% python3 -q
>>> import numpy as np
>>> np.set_printoptions(precision=1, suppress=True, linewidth=140)
>>> rng = np.random.default_rng(172159)
>>> m1 = (rng.random((9, 9)) < 0.3) + np.eye(9)
>>> m1 /= m1.sum(axis=1, keepdims=True)
>>> m1
array([[0.4, 0.2, 0. , 0.2, 0.2, 0. , 0. , 0. , 0. ],
       [0.2, 0.4, 0. , 0.2, 0. , 0. , 0. , 0.2, 0. ],
       [0. , 0. , 0.3, 0. , 0.3, 0. , 0. , 0.3, 0. ],
       [0. , 0. , 0.5, 0.5, 0. , 0. , 0. , 0. , 0. ],
       [0. , 0.3, 0. , 0.3, 0.3, 0. , 0. , 0. , 0. ],
       [0. , 0. , 0. , 0. , 0. , 1. , 0. , 0. , 0. ],
       [0. , 0. , 0.5, 0. , 0. , 0. , 0.5, 0. , 0. ],
       [0. , 0. , 0. , 0. , 0. , 0.3, 0.3, 0.3, 0. ],
       [0.2, 0.2, 0. , 0.2, 0. , 0. , 0. , 0. , 0.2]])
>>> np.round(m1 @ m1, 1) + 0
array([[0.2, 0.2, 0.1, 0.3, 0.1, 0. , 0. , 0. , 0. ],
       [0.2, 0.2, 0.1, 0.2, 0. , 0.1, 0.1, 0.1, 0. ],
       [0. , 0.1, 0.1, 0.1, 0.2, 0.1, 0.1, 0.2, 0. ],
       [0. , 0. , 0.4, 0.2, 0.2, 0. , 0. , 0.2, 0. ],
       [0.1, 0.2, 0.2, 0.3, 0.1, 0. , 0. , 0.1, 0. ],
       [0. , 0. , 0. , 0. , 0. , 1. , 0. , 0. , 0. ],
       [0. , 0. , 0.4, 0. , 0.2, 0. , 0.2, 0.2, 0. ],
       [0. , 0. , 0.2, 0. , 0. , 0.4, 0.3, 0.1, 0. ],
       [0.2, 0.2, 0.1, 0.3, 0. , 0. , 0. , 0. , 0.1]])
>>> np.allclose(m1 @ m1.T, m1.T @ m1)
False
>>> round(float(np.abs(np.linalg.eigvals(m1)).max()), 1)
1.0
>>> (m1 - m1.T) / 2
array([[ 0. ,  0. ,  0. ,  0.1,  0.1,  0. ,  0. ,  0. , -0.1],
       [ 0. ,  0. ,  0. ,  0.1, -0.2,  0. ,  0. ,  0.1, -0.1],
       [ 0. ,  0. ,  0. , -0.2,  0.2,  0. , -0.2,  0.2,  0. ],
       [-0.1, -0.1,  0.2,  0. , -0.2,  0. ,  0. ,  0. , -0.1],
       [-0.1,  0.2, -0.2,  0.2,  0. ,  0. ,  0. ,  0. ,  0. ],
       [ 0. ,  0. ,  0. ,  0. ,  0. ,  0. ,  0. , -0.2,  0. ],
       [ 0. ,  0. ,  0.2,  0. ,  0. ,  0. ,  0. , -0.2,  0. ],
       [ 0. , -0.1, -0.2,  0. ,  0. ,  0.2,  0.2,  0. ,  0. ],
       [ 0.1,  0.1,  0. ,  0.1,  0. ,  0. ,  0. ,  0. ,  0. ]])
>>> A = np.array([[-2.0, 1.0, 1.0], [1.0, -2.0, 1.0], [1.0, 1.0, -2.0]])
>>> # rows and columns are dependent
>>> Uu, sigma, Vh = np.linalg.svd(m1, full_matrices=False)
>>> np.round(Uu.T @ Uu, 1) + 0
array([[1., 0., 0., 0., 0., 0., 0., 0., 0.],
       [0., 1., 0., 0., 0., 0., 0., 0., 0.],
       [0., 0., 1., 0., 0., 0., 0., 0., 0.],
       [0., 0., 0., 1., 0., 0., 0., 0., 0.],
       [0., 0., 0., 0., 1., 0., 0., 0., 0.],
       [0., 0., 0., 0., 0., 1., 0., 0., 0.],
       [0., 0., 0., 0., 0., 0., 1., 0., 0.],
       [0., 0., 0., 0., 0., 0., 0., 1., 0.],
       [0., 0., 0., 0., 0., 0., 0., 0., 1.]])
>>> np.cumsum(sigma ** 2) / np.sum(sigma ** 2)
array([0.3, 0.6, 0.8, 0.9, 0.9, 1. , 1. , 1. , 1. ])
>>> sigma / sigma[0]
array([1. , 1. , 0.8, 0.5, 0.5, 0.3, 0.3, 0.2, 0.2])
>>> np.round(Uu.T @ m1 @ Vh.T, 1) + 0
array([[1.1, 0. , 0. , 0. , 0. , 0. , 0. , 0. , 0. ],
       [0. , 1. , 0. , 0. , 0. , 0. , 0. , 0. , 0. ],
       [0. , 0. , 0.8, 0. , 0. , 0. , 0. , 0. , 0. ],
       [0. , 0. , 0. , 0.6, 0. , 0. , 0. , 0. , 0. ],
       [0. , 0. , 0. , 0. , 0.5, 0. , 0. , 0. , 0. ],
       [0. , 0. , 0. , 0. , 0. , 0.3, 0. , 0. , 0. ],
       [0. , 0. , 0. , 0. , 0. , 0. , 0.3, 0. , 0. ],
       [0. , 0. , 0. , 0. , 0. , 0. , 0. , 0.2, 0. ],
       [0. , 0. , 0. , 0. , 0. , 0. , 0. , 0. , 0.2]])
>>> x0 = np.array([4, -1, 9])
>>> a = np.maximum(A @ x0, 0)
>>> np.tanh(A @ x0)
array([ 0.,  1., -1.])
>>> a
array([ 0., 15.,  0.])
>>> A.sum(axis=0)
array([0., 0., 0.])
>>> np.abs(A).max()
np.float64(2.0)
>>> round(np.linalg.norm(A), 1)
np.float64(4.2)
>>> mat = np.array([[-0.9, -2.0, -4.0, -5.0, -1.0],
...     [3.0, 0.1, -3.0, -2.0, 2.0],
...     [-5.0, 5.0, 1.1, 4.0, 3.0],
...     [2.0, 5.0, 4.0, 0.1, 3.0],
...     [-1.0, -2.0, -4.0, -5.0, -0.9]])
>>> np.kron(np.eye(2, dtype=int), mat)
array([[-0.9, -2. , -4. , -5. , -1. , -0. , -0. , -0. , -0. , -0. ],
       [ 3. ,  0.1, -3. , -2. ,  2. ,  0. ,  0. , -0. , -0. ,  0. ],
       [-5. ,  5. ,  1.1,  4. ,  3. , -0. ,  0. ,  0. ,  0. ,  0. ],
       [ 2. ,  5. ,  4. ,  0.1,  3. ,  0. ,  0. ,  0. ,  0. ,  0. ],
       [-1. , -2. , -4. , -5. , -0.9, -0. , -0. , -0. , -0. , -0. ],
       [-0. , -0. , -0. , -0. , -0. , -0.9, -2. , -4. , -5. , -1. ],
       [ 0. ,  0. , -0. , -0. ,  0. ,  3. ,  0.1, -3. , -2. ,  2. ],
       [-0. ,  0. ,  0. ,  0. ,  0. , -5. ,  5. ,  1.1,  4. ,  3. ],
       [ 0. ,  0. ,  0. ,  0. ,  0. ,  2. ,  5. ,  4. ,  0.1,  3. ],
       [-0. , -0. , -0. , -0. , -0. , -1. , -2. , -4. , -5. , -0.9]])
>>> np.linalg.eigvals(mat)
array([ 3.1+7.2j,  3.1-7.2j, -3.4+1.9j, -3.4-1.9j,  0.1+0.j ])
>>> round(np.linalg.det(2 * mat), 1), round(np.linalg.det(mat), 1)
(np.float64(3005.9), np.float64(93.9))
>>> round(np.linalg.eigvals(mat).sum().real, 1)
np.float64(-0.5)
>>> np.einsum("ii->", mat)
np.float64(-0.5)
>>> np.round(np.linalg.norm(mat, 2) / np.linalg.norm(mat), 1)
np.float64(0.8)
>>> [round(float(x), 1) for x in np.linalg.svd(mat, compute_uv=False)[:3]]
[12.8, 6.6, 5.8]
>>> np.abs(np.linalg.svd(mat)[2][-1])
array([0.2, 0.6, 0.3, 0.1, 0.7])
>>> round(np.log10(np.linalg.cond(mat)))
2
>>> cov = mat.T @ mat
>>> cov
array([[ 39.8, -10.9,   1.1, -16.3,  -1.2],
       [-10.9,  58. ,  41.2,  40.3,  34. ],
       [  1.1,  41.2,  58.2,  50.8,  16.9],
       [-16.3,  40.3,  50.8,  70. ,  17.8],
       [ -1.2,  34. ,  16.9,  17.8,  23.8]])
>>> np.round(np.linalg.svd(mat, compute_uv=False) ** 2, 1) + 0
array([163.8,  42.9,  33.9,   9.2,   0. ])
>>> np.round(np.linalg.eigvalsh(cov)[::-1], 1) + 0
array([163.8,  42.9,  33.9,   9.2,   0. ])
>>> np.allclose(cov, cov.T)
True
>>> (mat @ mat.T).shape
(5, 5)
>>> np.linalg.matrix_rank(cov)
np.int64(5)
>>> Y = np.linalg.inv(mat)
>>> np.round(mat @ Y, 1) + 0
array([[1., 0., 0., 0., 0.],
       [0., 1., 0., 0., 0.],
       [0., 0., 1., 0., 0.],
       [0., 0., 0., 1., 0.],
       [0., 0., 0., 0., 1.]])
>>> round(float(np.linalg.cond(mat)), 1)
201.9
>>> J = np.array([[0, -1, 1, -1], [-2, -2, 0, 1], [0, 0, 0, 2]])
>>> J[-1] = J[0] + -3 * J[1]
>>> J
array([[ 0, -1,  1, -1],
       [-2, -2,  0,  1],
       [ 6,  5,  1, -4]])
>>> # rank 2
>>> def softmax(z):
...     e = np.exp(z - z.max(axis=-1, keepdims=True))
...     return e / e.sum(axis=-1, keepdims=True)
... 
>>> np.round(softmax(10 * J[0]), 1) + 0
array([0., 0., 1., 0.])
>>> softmax(J).sum(axis=1)
array([1., 1., 1.])
>>> softmax(J[0] + 2)
array([0.2, 0.1, 0.6, 0.1])
>>> S = J @ J.T / np.sqrt(4)
>>> softmax(S).round(6).argmax(axis=1)
array([0, 1, 2])
>>> np.round(softmax(S), 1) + 0
array([[0.6, 0.2, 0.1],
       [0. , 1. , 0. ],
       [0. , 0. , 1. ]])
>>> np.round(softmax(S + np.triu(np.full(S.shape, -np.inf), 1)), 1) + 0
array([[1., 0., 0.],
       [0., 1., 0.],
       [0., 0., 1.]])
